$ python3 -q
>>> import numpy as np
>>> from numpy import linalg as LA
>>> np.set_printoptions(precision=1, suppress=True, linewidth=200, floatmode="fixed")
>>> X = np.load("layer7.npy")
>>> X
array([[0.1, 0.2, 0.2, 0.1, 0.1],
       [0.2, 0.3, 0.3, 0.2, 0.2],
       [0.2, 0.3, 0.3, 0.2, 0.2],
       [0.1, 0.2, 0.2, 0.1, 0.1],
       [0.1, 0.2, 0.2, 0.1, 0.1]])
>>> np.allclose(X, X.T)
True
>>> X @ X
array([[0.1, 0.2, 0.2, 0.1, 0.1],
       [0.2, 0.3, 0.3, 0.2, 0.2],
       [0.2, 0.3, 0.3, 0.2, 0.2],
       [0.1, 0.2, 0.2, 0.1, 0.1],
       [0.1, 0.2, 0.2, 0.1, 0.1]])
>>> np.allclose(X @ X.T, X.T @ X)
True
>>> np.round(np.sort(np.abs(LA.eigvals(X))), 1) + 0
array([0.0, 0.0, 0.0, 0.0, 1.0])
>>> round(np.abs(LA.eigvals(X)).max(), 1)
np.float64(1.0)
>>> Y = X / LA.norm(X, axis=1, keepdims=True)
>>> C2 = Y @ Y.T
>>> LA.norm(Y, axis=1)
array([1.0, 1.0, 1.0, 1.0, 1.0])
>>> left, sigma, VT = LA.svd(X)
>>> sigma.round(1) + 0
array([1.0, 0.0, 0.0, 0.0, 0.0])
>>> Y = left[:, :1] @ np.diag(sigma[:1]) @ VT[:1]
>>> LA.matrix_rank(Y)
np.int64(1)
>>> np.round(np.abs(X - Y).max(), 1)
np.float64(0.0)
>>> left, sigma, VT = LA.svd(X, full_matrices=False)
>>> np.round(sigma / sigma[0], 1) + 0
array([1.0, 0.0, 0.0, 0.0, 0.0])
>>> np.round(VT @ VT.T, 1) + 0
array([[1.0, 0.0, 0.0, 0.0, 0.0],
       [0.0, 1.0, 0.0, 0.0, 0.0],
       [0.0, 0.0, 1.0, 0.0, 0.0],
       [0.0, 0.0, 0.0, 1.0, 0.0],
       [0.0, 0.0, 0.0, 0.0, 1.0]])
>>> left.shape, sigma.shape, VT.shape
((5, 5), (5,), (5, 5))
>>> np.allclose(left * sigma @ VT, X)
True
>>> np.abs(left[:, 0]).round(6).argmax()
np.int64(1)
>>> np.abs(VT[0])
array([0.3, 0.6, 0.6, 0.3, 0.3])
>>> sigma.round(1) + 0
array([1.0, 0.0, 0.0, 0.0, 0.0])
>>> (sigma > 1e-8).sum()
np.int64(1)
>>> np.round(left.T @ left, 1) + 0
array([[1.0, 0.0, 0.0, 0.0, 0.0],
       [0.0, 1.0, 0.0, 0.0, 0.0],
       [0.0, 0.0, 1.0, 0.0, 0.0],
       [0.0, 0.0, 0.0, 1.0, 0.0],
       [0.0, 0.0, 0.0, 0.0, 1.0]])
